$ python3 -q
>>> import numpy as np
>>> np.set_printoptions(precision=2, suppress=True, linewidth=160, sign=" ")
>>> feats = np.load("layer5.npy")
>>> print(feats.round(2) + 0)
[[-2.63 -8.3  -4.3   5.37 -1.75]
 [-2.46 -5.14 -2.21  3.39 -2.1 ]
 [-2.31 -4.2  -1.65  2.79 -2.11]
 [-2.04 -3.11 -1.05  2.07 -2.02]
 [-0.58 -0.69 -0.2   0.41 -0.81]
 [-0.57 -0.69 -0.19  0.41 -0.8 ]
 [-0.42 -0.54 -0.17  0.31 -0.63]
 [-0.03 -0.06 -0.03  0.03 -0.06]
 [ 0.    0.01  0.    0.    0.01]
 [ 0.11  0.4   0.25 -0.18  0.32]
 [-0.2   1.69  1.44 -0.7   0.63]
 [-1.3   3.82  3.7  -1.53  0.32]
 [-2.49  5.81  5.89 -2.33 -0.25]
 [-4.59  9.18  9.63 -3.7  -1.48]
 [-5.74 10.99 11.63 -4.45 -2.21]]
>>> other = feats / np.linalg.norm(feats, axis=1, keepdims=True)
>>> cov = other @ other.T
>>> print((cov - 2 * np.eye(15)).round(6).argmax(axis=1))
[  1   2   1   2   5   4   5   6   9   8  11  12  13  14  13]
>>> print(cov[12])
[-0.79 -0.67 -0.62 -0.54 -0.39 -0.39 -0.41 -0.55  0.57  0.71  0.94  0.99  1.    1.    0.99]
>>> print(np.linalg.norm(other, axis=1))
[ 1.  1.  1.  1.  1.  1.  1.  1.  1.  1.  1.  1.  1.  1.  1.]
>>> M = np.load("test13.npy")
>>> print(M)
[[-1  1 -2  2  0]
 [-1  1  1  0 -2]
 [-1  1 -2  2  0]
 [-2 -2  0  1  1]
 [ 2  1 -1  1 -2]
 [-1  2 -1 -1  0]
 [ 2 -2  2  0  0]
 [ 0 -1 -1 -1 -2]
 [-2 -1 -2  0  2]]
>>> other = np.c_[M[:, :1] @ np.array([[-1]]), np.array([-2, 1, -2, 0, -2, 1, 0, 0, -1])]
>>> print(other)
[[ 1 -2]
 [ 1  1]
 [ 1 -2]
 [ 2  0]
 [-2 -2]
 [ 1  1]
 [-2  0]
 [ 0  0]
 [ 2 -1]]
>>> print(np.linalg.matrix_rank(np.c_[M, other]))
6
>>> print(np.linalg.matrix_rank(other))
2
>>> print(np.round(np.linalg.norm(other - M @ np.linalg.lstsq(M, other)[0], axis=0), 2) + 0)
[ 0.    0.54]
>>> print(np.linalg.norm(other, axis=0))
[ 4.47  3.87]
>>> print(other[:, 1] @ other[:, 0])
0
>>> print(np.linalg.svd(other, compute_uv=False))
[ 4.47  3.87]
>>> print(other @ other.T)
[[ 5 -1  5  2  2 -1 -2  0  4]
 [-1  2 -1  2 -4  2 -2  0  1]
 [ 5 -1  5  2  2 -1 -2  0  4]
 [ 2  2  2  4 -4  2 -4  0  4]
 [ 2 -4  2 -4  8 -4  4  0 -2]
 [-1  2 -1  2 -4  2 -2  0  1]
 [-2 -2 -2 -4  4 -2  4  0 -4]
 [ 0  0  0  0  0  0  0  0  0]
 [ 4  1  4  4 -2  1 -4  0  5]]
